$ ipython --no-banner

In [1]: import numpy as np

In [2]: np.set_printoptions(suppress=True, linewidth=140)

In [3]: rnd = lambda a: np.round(a, 3) + 0

In [4]: feats = np.loadtxt("arr.csv", delimiter=",")

In [5]: print(rnd(feats))
[[-4.742 -1.586  0.033]
 [ 0.154 -0.844 -4.926]
 [-2.56  -1.585 -3.991]
 [ 0.333 -0.784 -4.927]
 [-1.496 -1.335 -4.58 ]
 [-3.497 -1.741 -3.121]
 [-3.669 -1.76  -2.906]
 [ 1.224 -0.467 -4.825]
 [-3.989 -0.811  2.904]
 [-4.135 -1.783 -2.173]
 [-0.008  0.892  4.92 ]
 [-2.793 -1.631 -3.813]
 [-2.226 -1.513 -4.214]
 [-2.561 -1.585 -3.991]
 [-3.104 -0.332  3.906]
 [ 2.275  1.524  4.183]
 [ 3.222  0.39  -3.804]
 [ 3.47   1.738  3.153]
 [ 1.846  1.424  4.423]
 [-3.539 -1.746 -3.07 ]]

In [6]: np.unique(feats.round(6), axis=0).shape
Out[6]: (20, 3)

In [7]: np.linalg.lstsq(feats[:-1].T, feats[-1])[2]
Out[7]: np.int32(2)

In [8]: rnd(np.trace(np.linalg.pinv(feats) @ feats))
Out[8]: np.float64(2.0)

In [9]: A = np.loadtxt("layer7.csv", delimiter=",")

In [10]: A
Out[10]: 
array([[5., 1., 1.],
       [1., 5., 1.],
       [1., 1., 5.]])

In [11]: low = np.linalg.cholesky(A)

In [12]: rnd(low @ low.T)
Out[12]: 
array([[5., 1., 1.],
       [1., 5., 1.],
       [1., 1., 5.]])

In [13]: Q, vecs = np.linalg.qr(A[:, :2])[0], np.linalg.qr(A[:, 2:])[0]

In [14]: sigma = np.linalg.svd(Q.T @ vecs, compute_uv=False)

In [15]: (sigma > 0.9).sum()
Out[15]: np.int64(0)

In [16]: E = np.array([[1, -1, 1, -1, -1, 1, -1, 1],
    ...:     [1, -1, 1, -1, 1, -1, 1, -1],
    ...:     [1, 1, 1, 1, -1, -1, -1, -1]])

In [17]: # columns 0 and 2 are equal

In [18]: def softmax(z):
    ...:     e = np.exp(z - z.max(axis=-1, keepdims=True))
    ...:     return e / e.sum(axis=-1, keepdims=True)
    ...: 

In [19]: rnd(softmax(E[1]))
Out[19]: array([0.22, 0.03, 0.22, 0.03, 0.22, 0.03, 0.22, 0.03])

In [20]: rnd(softmax(E).sum(axis=1))
Out[20]: array([1., 1., 1.])

In [21]: rnd(softmax(10 * E[1]))
Out[21]: array([0.25, 0.  , 0.25, 0.  , 0.25, 0.  , 0.25, 0.  ])

In [22]: rnd(softmax(E[1] + -3))
Out[22]: array([0.22, 0.03, 0.22, 0.03, 0.22, 0.03, 0.22, 0.03])

In [23]: scores = E @ E.T / np.sqrt(8)

In [24]: softmax(scores).round(6).argmax(axis=1)
Out[24]: array([0, 1, 2])

In [25]: rnd(softmax(scores + np.triu(np.full(scores.shape, -np.inf), 1)))
Out[25]: 
array([[1.   , 0.   , 0.   ],
       [0.056, 0.944, 0.   ],
       [0.053, 0.053, 0.894]])

In [26]: rnd(softmax(scores))
Out[26]: 
array([[0.894, 0.053, 0.053],
       [0.053, 0.894, 0.053],
       [0.053, 0.053, 0.894]])

In [27]: left, sigma, vt = np.linalg.svd(E, full_matrices=False)

In [28]: print(rnd(vt @ vt.T))
[[1. 0. 0.]
 [0. 1. 0.]
 [0. 0. 1.]]

In [29]: rnd(sigma / sigma[0])
Out[29]: array([1., 1., 1.])

In [30]: print(rnd(sigma))
[2.828 2.828 2.828]

In [31]: print(rnd(left.T @ E @ vt.T))
[[2.828 0.    0.   ]
 [0.    2.828 0.   ]
 [0.    0.    2.828]]

In [32]: np.allclose(left * sigma @ vt, E)
Out[32]: True

In [33]: rnd(np.cumsum(sigma ** 2) / np.sum(sigma ** 2))
Out[33]: array([0.333, 0.667, 1.   ])

In [34]: W0 = np.array([[5, -1, 0], [-3, 2, -5]])

In [35]: r = np.linalg.matrix_rank(feats)

In [36]: r
Out[36]: np.int64(2)

In [37]: N = np.linalg.svd(feats)[2][r:].T

In [38]: rnd(N[:, 0] / N[np.abs(N[:, 0]).round(6).argmax(), 0])
Out[38]: array([-0.336,  1.   , -0.182])

In [39]: rnd(feats @ N)
Out[39]: 
array([[0.],
       [0.],
       [0.],
       [0.],
       [0.],
       [0.],
       [0.],
       [0.],
       [0.],
       [0.],
       [0.],
       [0.],
       [0.],
       [0.],
       [0.],
       [0.],
       [0.],
       [0.],
       [0.],
       [0.]])

In [40]: T = np.stack([W0, -3 * W0, W0[::-1]])

In [41]: print(np.linalg.matrix_rank(T))
[2 2 2]

In [42]: print(np.einsum("bij,cij->bc", T, T))
[[  64 -192  -34]
 [-192  576  102]
 [ -34  102   64]]

In [43]: np.linalg.matrix_rank(T.reshape(3, -1))
Out[43]: np.int64(2)

In [44]: rnd(np.linalg.norm(T, axis=(1, 2)))
Out[44]: array([ 8., 24.,  8.])
